$ python3 -q
>>> import numpy as np
>>> np.set_printoptions(suppress=True, linewidth=140)
>>> feats = np.load("dump.npy")
>>> feats
array([[ 0.018,  0.995,  2.008,  2.007],
       [-0.035,  1.013,  2.027,  2.028],
       [-0.043,  0.989,  2.004,  1.969],
       [-0.001,  1.026,  2.015,  2.002],
       [-0.022,  1.026,  2.028,  1.993],
       [-0.02 ,  0.983,  1.955,  1.99 ],
       [ 0.018,  0.986,  1.975,  2.001],
       [ 0.007,  0.964,  2.02 ,  2.003],
       [-0.005,  1.026,  1.998,  1.965],
       [ 0.012,  1.014,  1.993,  2.024],
       [-0.034,  1.046,  1.995,  2.002],
       [ 0.027,  0.999,  1.983,  1.992],
       [-0.013,  1.023,  2.014,  1.99 ],
       [-0.002,  1.041,  2.029,  1.972],
       [-0.023,  0.989,  1.996,  1.961],
       [ 0.025,  0.999,  2.004,  2.005],
       [ 0.006,  0.979,  1.993,  1.986],
       [ 0.014,  1.036,  1.989,  1.999],
       [ 1.047,  2.018,  0.011,  0.989],
       [ 1.012,  1.965,  0.014,  0.992],
       [ 0.973,  2.   , -0.025,  1.009],
       [ 0.975,  2.026,  0.021,  1.007],
       [ 1.008,  1.992,  0.037,  0.996],
       [ 1.023,  2.015,  0.033,  1.05 ],
       [ 1.006,  1.976, -0.006,  1.025],
       [ 1.039,  2.001, -0.015,  1.003],
       [ 0.997,  1.973, -0.005,  0.958],
       [ 0.994,  1.985, -0.014,  1.02 ],
       [ 1.019,  1.998,  0.033,  0.984],
       [ 0.998,  2.004, -0.037,  1.019],
       [ 1.026,  2.029, -0.005,  1.008],
       [ 1.015,  2.002,  0.027,  0.984],
       [ 0.982,  2.024, -0.011,  1.   ],
       [ 1.005,  2.007, -0.013,  1.021],
       [ 0.975,  2.022,  0.02 ,  1.016],
       [ 1.028,  2.009,  0.019,  1.008]])
>>> Uu, sig, vt = np.linalg.svd(feats)
>>> np.argmax(sig[:-1] / (sig[1:] + 1e-6)) + 1
np.int64(2)
>>> sig.round(3)
array([14.578,  7.619,  0.13 ,  0.118])
>>> out = Uu[:, :2] @ np.diag(sig[:2]) @ vt[:2]
>>> np.linalg.matrix_rank(out)
np.int64(2)
>>> round(np.linalg.norm(feats - out) / np.linalg.norm(feats), 3)
np.float64(0.011)
>>> round(np.linalg.norm(feats - out, 2), 3), np.round(sig[2], 3)
(np.float64(0.13), np.float64(0.13))
>>> t = np.radians(45)
>>> R = np.eye(4)
>>> R[3, 3] = R[2, 2] = np.cos(t)
>>> R[3, 2], R[2, 3] = -np.sin(t), np.sin(t)
>>> R.round(3)
array([[ 1.   ,  0.   ,  0.   ,  0.   ],
       [ 0.   ,  1.   ,  0.   ,  0.   ],
       [ 0.   ,  0.   ,  0.707,  0.707],
       [ 0.   ,  0.   , -0.707,  0.707]])
>>> out = feats @ R.T
>>> round(np.linalg.det(R), 3), round(float(np.trace(R)), 3)
(np.float64(1.0), 3.414)
>>> np.allclose(feats @ feats.T, out @ out.T)
True
>>> cen = feats - feats.mean(axis=0)
>>> Uu, sig, vt = np.linalg.svd(cen, full_matrices=False)
>>> np.round(sig ** 2 / (sig ** 2).sum(), 3) + 0
array([0.999, 0.   , 0.   , 0.   ])
>>> (np.sign(Uu[:, 0]) == np.sign(Uu[0, 0])).astype(int)
array([1, 1, 1, 1, 1, 1, 1, 1, 1, 1, 1, 1, 1, 1, 1, 1, 1, 1, 0, 0, 0, 0, 0, 0, 0, 0, 0, 0, 0, 0, 0, 0, 0, 0, 0, 0])
>>> np.round(cen.mean(axis=0), 3) + 0
array([0., 0., 0., 0.])
>>> np.round(vt[0] * np.sign(vt[0, np.abs(vt[0]).argmax()]), 3)
array([-0.383, -0.377,  0.756,  0.374])
>>> np.linalg.matrix_rank(cen)
np.int64(4)
>>> np.abs(Uu[:, 0]).argmax()
np.int64(1)
>>> np.round(np.abs(vt[-1]), 3)
array([0.071, 0.005, 0.473, 0.878])
>>> F = np.load("layer13.npy")
>>> F
array([[ 10,   2,   5,  -6,   4,  -4,   4,  -8],
       [-10,   2,  -5,   4,  -1,   1,  -1,   7],
       [-10,  -2,  -5,   6,  -4,   4,  -4,   8],
       [ 10,   2,   5,  -6,   4,  -4,   4,  -8],
       [  6,   6,   3,  -6,   6,  -6,   6,  -6],
       [ -4,  -8,  -2,   6,  -7,   7,  -7,   5],
       [ -2,  -6,  -1,   4,  -5,   5,  -5,   3],
       [  6,  -2,   3,  -2,   0,   0,   0,  -4],
       [ 10,  -2,   5,  -4,   1,  -1,   1,  -7],
       [ -2,   6,  -1,  -2,   4,  -4,   4,   0],
       [-10,   2,  -5,   4,  -1,   1,  -1,   7]])
>>> Uu, sig, vt = np.linalg.svd(F)
>>> evecs = vt[:(sig > 1e-8).sum()]
>>> rng = np.random.default_rng(55)
>>> x0 = F[3] + 2 * F[7] + rng.integers(2) * np.eye(8)[7]
>>> x0
array([ 22.,  -2.,  11., -10.,   4.,  -4.,   4., -15.])
>>> np.linalg.matrix_rank(np.vstack([F, x0]))
np.int64(3)
>>> round(np.linalg.norm(x0 - evecs.T @ evecs @ x0), 3)
np.float64(0.864)
>>> np.round(np.diag(evecs.T @ evecs), 3)
array([0.522, 0.391, 0.13 , 0.141, 0.187, 0.187, 0.187, 0.253])
